% ipython --no-banner

In [1]: import numpy as np

In [2]: np.set_printoptions(suppress=True, linewidth=160)

In [3]: W0 = np.load("test4.npy")

In [4]: print(W0.round(3))
[[0.6   0.    0.4  ]
 [0.333 0.333 0.333]
 [0.143 0.429 0.429]]

In [5]: P = np.triu(np.array([[-3, 0, 4], [3, -1, 3], [-5, -1, 2]]), 1) + np.eye(3)

In [6]: other = P @ W0 @ np.linalg.inv(P)

In [7]: print(np.round(P @ W0 - W0 @ P, 3))
[[ 0.571  1.714 -0.686]
 [ 0.429  1.286 -1.048]
 [ 0.     0.    -1.857]]

In [8]: print(np.round(np.poly(other), 3))
[ 1.    -1.362  0.4   -0.038]

In [9]: print(other.round(3))
[[ 1.171  1.714 -7.714]
 [ 0.762  1.619 -6.286]
 [ 0.143  0.429 -1.429]]

In [10]: print(round(np.linalg.det(other), 3))
0.038

In [11]: O, vecs = np.linalg.qr(W0[:, :1])[0], np.linalg.qr(W0[:, 1:])[0]

In [12]: s = np.linalg.svd(O.T @ vecs, compute_uv=False)

In [13]: print((s > 0.9).sum())
1

In [14]: print(np.round(np.degrees(np.arccos(s.clip(0, 1))), 3))
[14.489]

In [15]: print(round(float(np.linalg.norm(O @ O.T - vecs @ vecs.T, 2)), 3))
1.0

In [16]: f = np.array([2, 1, 3])

In [17]: other = W0 + np.outer(f, np.eye(3)[1])

In [18]: print(np.linalg.matrix_rank(other - W0))
1

In [19]: print(np.linalg.matrix_rank(np.linalg.inv(other) - np.linalg.inv(W0), tol=1e-8))
1

In [20]: print(other.round(3))
[[0.6   2.    0.4  ]
 [0.333 1.333 0.333]
 [0.143 3.429 0.429]]

In [21]: mat = np.load("out1.npy")

In [22]: print(mat.round(3))
[[0.167 0.5   0.167 0.167]
 [0.286 0.143 0.286 0.286]
 [0.25  0.25  0.25  0.25 ]
 [0.3   0.3   0.2   0.2  ]]

In [23]: print(np.round(mat - mat[0], 3))
[[ 0.     0.     0.     0.   ]
 [ 0.119 -0.357  0.119  0.119]
 [ 0.083 -0.25   0.083  0.083]
 [ 0.133 -0.2    0.033  0.033]]

In [24]: print(round(np.linalg.norm(mat), 3))
1.053

In [25]: rng = np.random.default_rng(6727)

In [26]: idx = rng.permutation(4)

In [27]: print(idx)
[2 0 3 1]

In [28]: other = mat[idx][:, idx]

In [29]: print(np.allclose(other, mat))
False

In [30]: print(np.round(np.sort(np.abs(np.linalg.eigvals(other))), 3) + 0)
[0.    0.07  0.171 1.   ]

In [31]: print(np.round(np.diag(other), 3))
[0.25  0.167 0.2   0.143]

In [32]: print(np.linalg.matrix_rank(mat, rtol=0.1))
2

In [33]: print(np.linalg.cond(mat) > 100)
True

In [34]: print([round(float(x), 3) for x in np.linalg.svd(mat, compute_uv=False)[:3]])
[1.008, 0.297, 0.071]

In [35]: U, s, VT = np.linalg.svd(mat)

In [36]: print(np.argmax(s[:-1] / (s[1:] + 1e-6)) + 1)
3

In [37]: other = U[:, :3] @ np.diag(s[:3]) @ VT[:3]

In [38]: print(np.linalg.matrix_rank(mat, rtol=0.05))
3

In [39]: print(round(np.linalg.norm(mat - other) / np.linalg.norm(mat), 3))
0.0

In [40]: print(np.linalg.matrix_rank(other))
3

In [41]: M = np.load("data.npy")

In [42]: print(M)
[[ 1 -1 -1  1  1 -1 -1  1]
 [ 1 -1  1 -1  1 -1  1 -1]
 [ 1 -1  1 -1 -1  1 -1  1]]

In [43]: other = M / np.sqrt((M ** 2).mean(axis=1, keepdims=True))

In [44]: print(other[0])
[ 1. -1. -1.  1.  1. -1. -1.  1.]

In [45]: print(np.round(np.linalg.norm(other, axis=1), 3))
[2.828 2.828 2.828]

In [46]: print(np.linalg.matrix_rank(other) == np.linalg.matrix_rank(M))
True

In [47]: other = np.array([[0, 5], [3, 3], [4, 1], [0, 3], [5, 2], [0, 5], [3, 0], [0, 5]])

In [48]: print(M @ other)
[[-5  6]
 [ 9 -8]
 [-7  8]]

In [49]: print(np.linalg.matrix_rank(np.vstack([M, other.T])))
5

In [50]: print(other.T @ M.T)
[[-5  9 -7]
 [ 6 -8  8]]
